$ ipython --no-banner

In [1]: import numpy as np

In [2]: np.set_printoptions(precision=2, suppress=True, linewidth=100)

In [3]: E = np.tril(np.array([[3, -1, 0], [-3, -3, -1], [-3, 1, 0]]), -1) + np.eye(3, dtype=int)

In [4]: E
Out[4]: 
array([[ 1,  0,  0],
       [-3,  1,  0],
       [-3,  1,  1]])

In [5]: # triangular, det is the product of the diagonal

In [6]: other = np.array([[6, 0], [8, 5]])

In [7]: C = np.kron(other, E)

In [8]: C
Out[8]: 
array([[  6,   0,   0,   0,   0,   0],
       [-18,   6,   0,   0,   0,   0],
       [-18,   6,   6,   0,   0,   0],
       [  8,   0,   0,   5,   0,   0],
       [-24,   8,   0, -15,   5,   0],
       [-24,   8,   8, -15,   5,   5]])

In [9]: round(float(np.linalg.norm(C, 2)), 2), round(np.linalg.norm(other, 2) * np.linalg.norm(E, 2), 2)
Out[9]: (50.1, np.float64(50.1))

In [10]: rng = np.random.default_rng(420706)

In [11]: idx = rng.permutation(3)

In [12]: print(idx)
[1 2 0]

In [13]: other = E[idx][:, idx]

In [14]: round(float(np.linalg.det(other)), 2), np.round(np.linalg.det(E[idx]), 2)
Out[14]: (1.0, np.float64(1.0))

In [15]: np.sort(np.abs(np.linalg.eigvals(other)))
Out[15]: array([1., 1., 1.])

In [16]: print(np.diag(other))
[1 1 1]

In [17]: round(np.linalg.norm(E, 2), 2)
Out[17]: np.float64(4.63)

In [18]: np.linalg.norm(E, axis=1)
Out[18]: array([1.  , 3.16, 3.32])

In [19]: np.round(np.linalg.norm(E, 1), 2), np.round(np.linalg.norm(E, np.inf), 2)
Out[19]: (np.float64(7.0), np.float64(5.0))

In [20]: np.round(np.linalg.norm(E[0], 1), 2), round(float(np.linalg.norm(E[0], np.inf)), 2)
Out[20]: (np.float64(1.0), 1.0)

In [21]: C = np.array([[-1.0, -0.9, 0.3], [-0.2, 1.1, 0.7]])

In [22]: data = np.array([[9, 4],
    ...:     [1, 6],
    ...:     [7, 9],
    ...:     [3, 8],
    ...:     [3, 5],
    ...:     [5, 8],
    ...:     [4, 0],
    ...:     [5, 5],
    ...:     [3, 2],
    ...:     [1, 8],
    ...:     [0, 0],
    ...:     [3, 9],
    ...:     [7, 7],
    ...:     [6, 6],
    ...:     [1, 1],
    ...:     [6, 8],
    ...:     [8, 2],
    ...:     [0, 6],
    ...:     [2, 9],
    ...:     [0, 8],
    ...:     [7, 1],
    ...:     [5, 5],
    ...:     [1, 4],
    ...:     [2, 4],
    ...:     [1, 3],
    ...:     [8, 7],
    ...:     [7, 9],
    ...:     [3, 5]]) @ C + 0.02 * rng.normal(size=(28, 3))

In [23]: data
Out[23]: 
array([[-9.8 , -3.69,  5.51],
       [-2.2 ,  5.72,  4.5 ],
       [-8.78,  3.6 ,  8.41],
       [-4.6 ,  6.1 ,  6.49],
       [-3.97,  2.78,  4.43],
       [-6.59,  4.28,  7.14],
       [-4.  , -3.59,  1.19],
       [-6.  ,  0.98,  5.02],
       [-3.4 , -0.52,  2.3 ],
       [-2.61,  7.91,  5.86],
       [ 0.02,  0.04, -0.01],
       [-4.82,  7.21,  7.23],
       [-8.4 ,  1.39,  7.02],
       [-7.22,  1.18,  5.99],
       [-1.21,  0.2 ,  0.99],
       [-7.57,  3.41,  7.39],
       [-8.39, -5.  ,  3.78],
       [-1.23,  6.59,  4.17],
       [-3.77,  8.1 ,  6.89],
       [-1.61,  8.83,  5.62],
       [-7.21, -5.19,  2.77],
       [-6.02,  0.97,  4.99],
       [-1.8 ,  3.46,  3.11],
       [-2.82,  2.62,  3.37],
       [-1.57,  2.45,  2.41],
       [-9.4 ,  0.49,  7.32],
       [-8.82,  3.61,  8.38],
       [-4.02,  2.78,  4.41]])

In [24]: Xc = data - data.mean(axis=0)

In [25]: Uu, sig, vt = np.linalg.svd(Xc, full_matrices=False)

In [26]: np.abs(vt[-1])
Out[26]: array([0.56, 0.37, 0.74])

In [27]: print(np.linalg.matrix_rank(Xc))
3

In [28]: np.round(sig ** 2 / (sig ** 2).sum(), 2) + 0
Out[28]: array([0.61, 0.39, 0.  ])
